$ python3 -q
>>> import numpy as np
>>> np.set_printoptions(precision=2, suppress=True, linewidth=160, legacy="1.25")
>>> A = np.vander(np.arange(3) - 2, 4, increasing=True)
>>> A
array([[ 1, -2,  4, -8],
       [ 1, -1,  1, -1],
       [ 1,  0,  0,  0]])
>>> Y = A / np.sqrt((A ** 2).mean(axis=1, keepdims=True))
>>> Y[1]
array([ 1., -1.,  1., -1.])
>>> np.linalg.matrix_rank(A - A.mean(axis=1, keepdims=True))
3
>>> Y = A / np.linalg.norm(A, axis=1, keepdims=True)
>>> C2 = Y @ Y.T
>>> C2[0]
array([1.  , 0.81, 0.11])
>>> np.argwhere(np.triu(np.abs(C2) > 0.95, 1))
array([], shape=(0, 2), dtype=int64)
>>> (np.abs(C2) > 0.9).astype(int)
array([[1, 0, 0],
       [0, 1, 0],
       [0, 0, 1]])
>>> C2
array([[1.  , 0.81, 0.11],
       [0.81, 1.  , 0.5 ],
       [0.11, 0.5 , 1.  ]])
>>> round(np.degrees(np.arccos(np.clip(C2[0, 2], -1, 1))), 2)
83.77
>>> Uu, sig = np.linalg.svd(A)
Traceback (most recent call last):
  File "<python-input-14>", line 1, in <module>
    Uu, sig = np.linalg.svd(A)
    ^^^^^^^
ValueError: too many values to unpack (expected 2)
>>> Uu, sig, VT = np.linalg.svd(A, full_matrices=False)
>>> np.round(Uu.T @ Uu, 2) + 0
array([[1., 0., 0.],
       [0., 1., 0.],
       [0., 0., 1.]])
>>> np.abs(VT[0])
array([0.13, 0.23, 0.44, 0.86])
>>> sig / sig[0]
array([1.  , 0.15, 0.06])
>>> np.cumsum(sig ** 2) / np.sum(sig ** 2)
array([0.97, 1.  , 1.  ])
>>> np.round(VT @ VT.T, 2) + 0
array([[1., 0., 0.],
       [0., 1., 0.],
       [0., 0., 1.]])
>>> np.round(Uu.T @ A @ VT.T, 2) + 0
array([[9.37, 0.  , 0.  ],
       [0.  , 1.4 , 0.  ],
       [0.  , 0.  , 0.57]])
>>> sig
array([9.37, 1.4 , 0.57])
